$ ipython --no-banner

In [1]: import numpy as np

In [2]: np.set_printoptions(precision=1, suppress=True, linewidth=100)

In [3]: rnd = lambda a: np.round(a, 1) + 0

In [4]: m1 = np.loadtxt("mat.csv", delimiter=",")

In [5]: m1
Out[5]: 
array([[0., 0., 0.],
       [0., 1., 0.],
       [0., 0., 0.]])

In [6]: m1 @ m1.T
Out[6]: 
array([[0., 0., 0.],
       [0., 1., 0.],
       [0., 0., 0.]])

In [7]: m1.T @ m1
Out[7]: 
array([[0., 0., 0.],
       [0., 1., 0.],
       [0., 0., 0.]])

In [8]: print(rnd(np.linalg.pinv(m1)))
[[0. 0. 0.]
 [0. 1. 0.]
 [0. 0. 0.]]

In [9]: rnd(np.linalg.norm(m1, axis=0))
Out[9]: array([0., 1., 0.])

In [10]: print(rnd(np.linalg.svd(m1, compute_uv=False)))
[1. 0. 0.]

In [11]: np.trace(m1)
Out[11]: np.float64(1.0)

In [12]: rnd(np.linalg.matrix_power(m1, 2))
Out[12]: 
array([[0., 0., 0.],
       [0., 1., 0.],
       [0., 0., 0.]])

In [13]: (m1 + m1.T) / 2
Out[13]: 
array([[0., 0., 0.],
       [0., 1., 0.],
       [0., 0., 0.]])

In [14]: (m1 - m1.T) / 2
Out[14]: 
array([[0., 0., 0.],
       [0., 0., 0.],
       [0., 0., 0.]])

In [15]: rnd(np.linalg.det(m1))
Out[15]: np.float64(0.0)

In [16]: other = np.array([[2, 3, 3], [2, 1, 0], [0, 2, 1]])

In [17]: np.vstack([m1, other.T]).shape
Out[17]: (6, 3)

In [18]: np.linalg.matrix_rank(m1 @ other)
Out[18]: np.int64(1)

In [19]: np.linalg.matrix_rank(np.vstack([m1, other.T]))
Out[19]: np.int64(3)
